$ python -q
>>> import numpy as np
>>> import numpy.linalg as la
>>> np.set_printoptions(precision=2, suppress=True, linewidth=160, sign=" ")
>>> tidy = lambda a: np.round(a, 2) + 0
>>> E = np.loadtxt("w.csv", delimiter=",")
>>> E
array([[-0.01, -0.06,  0.07,  0.03,  0.09, -0.06, -0.01],
       [-3.6 , -1.17, -0.78, -1.65, -3.05, -0.81,  2.43],
       [ 3.6 ,  1.12,  0.84,  1.51,  2.96,  0.81, -2.41],
       [ 5.47,  1.79,  1.2 ,  2.46,  4.47,  1.21, -3.64],
       [ 0.03,  0.04,  0.03, -0.03,  0.01, -0.01,  0.05],
       [-1.78, -0.53, -0.39, -0.83, -1.47, -0.45,  1.07],
       [ 1.77,  0.57,  0.42,  0.82,  1.57,  0.36, -1.17],
       [ 1.76,  0.57,  0.34,  0.8 ,  1.43,  0.39, -1.18],
       [ 0.  ,  0.08,  0.06,  0.04,  0.02, -0.03,  0.02],
       [ 0.02, -0.02, -0.03, -0.13,  0.01, -0.01,  0.05],
       [ 0.  , -0.04, -0.02, -0.03, -0.04,  0.01, -0.1 ],
       [ 5.38,  1.92,  1.29,  2.4 ,  4.53,  1.24, -3.63],
       [ 1.77,  0.61,  0.34,  0.81,  1.45,  0.37, -1.2 ],
       [-3.62, -1.21, -0.84, -1.6 , -3.03, -0.84,  2.38],
       [-5.38, -1.79, -1.22, -2.42, -4.54, -1.24,  3.6 ],
       [ 1.84,  0.57,  0.37,  0.77,  1.46,  0.38, -1.11],
       [-3.58, -1.2 , -0.85, -1.55, -2.94, -0.8 ,  2.36],
       [-3.59, -1.22, -0.93, -1.55, -3.02, -0.83,  2.42],
       [ 0.1 ,  0.05,  0.  ,  0.01, -0.03, -0.01,  0.06],
       [-5.34, -1.93, -1.17, -2.37, -4.49, -1.29,  3.6 ],
       [ 0.02, -0.04, -0.04,  0.07, -0.05,  0.03,  0.  ],
       [-1.88, -0.58, -0.43, -0.81, -1.5 , -0.43,  1.17],
       [-5.45, -1.86, -1.16, -2.47, -4.47, -1.25,  3.64],
       [ 3.7 ,  1.16,  0.71,  1.64,  3.  ,  0.78, -2.4 ],
       [-3.59, -1.19, -0.81, -1.6 , -3.03, -0.79,  2.41],
       [-3.59, -1.2 , -0.87, -1.65, -3.02, -0.72,  2.45],
       [-3.57, -1.2 , -0.78, -1.61, -3.08, -0.82,  2.44],
       [ 3.64,  1.2 ,  0.77,  1.66,  3.  ,  0.81, -2.42],
       [ 1.86,  0.57,  0.31,  0.73,  1.49,  0.4 , -1.14],
       [ 1.86,  0.53,  0.38,  0.77,  1.46,  0.37, -1.27],
       [ 3.59,  1.23,  0.72,  1.58,  3.04,  0.75, -2.41],
       [ 5.31,  1.86,  1.23,  2.46,  4.47,  1.14, -3.57],
       [-3.66, -1.16, -0.78, -1.62, -2.97, -0.82,  2.38],
       [ 3.61,  1.26,  0.76,  1.64,  3.02,  0.73, -2.39],
       [ 3.6 ,  1.14,  0.79,  1.57,  2.91,  0.85, -2.39],
       [ 1.82,  0.58,  0.41,  0.81,  1.45,  0.47, -1.22],
       [-5.4 , -1.81, -1.27, -2.53, -4.47, -1.29,  3.65]])
>>> r0 = np.array([2, -1])
>>> tidy(np.polyval(r0, E[5]))
array([-4.56, -2.06, -1.78, -2.66, -3.94, -1.9 ,  1.14])
>>> tidy(np.convolve(E[5], r0))
array([-3.56,  0.72, -0.25, -1.27, -2.11,  0.57,  2.59, -1.07])
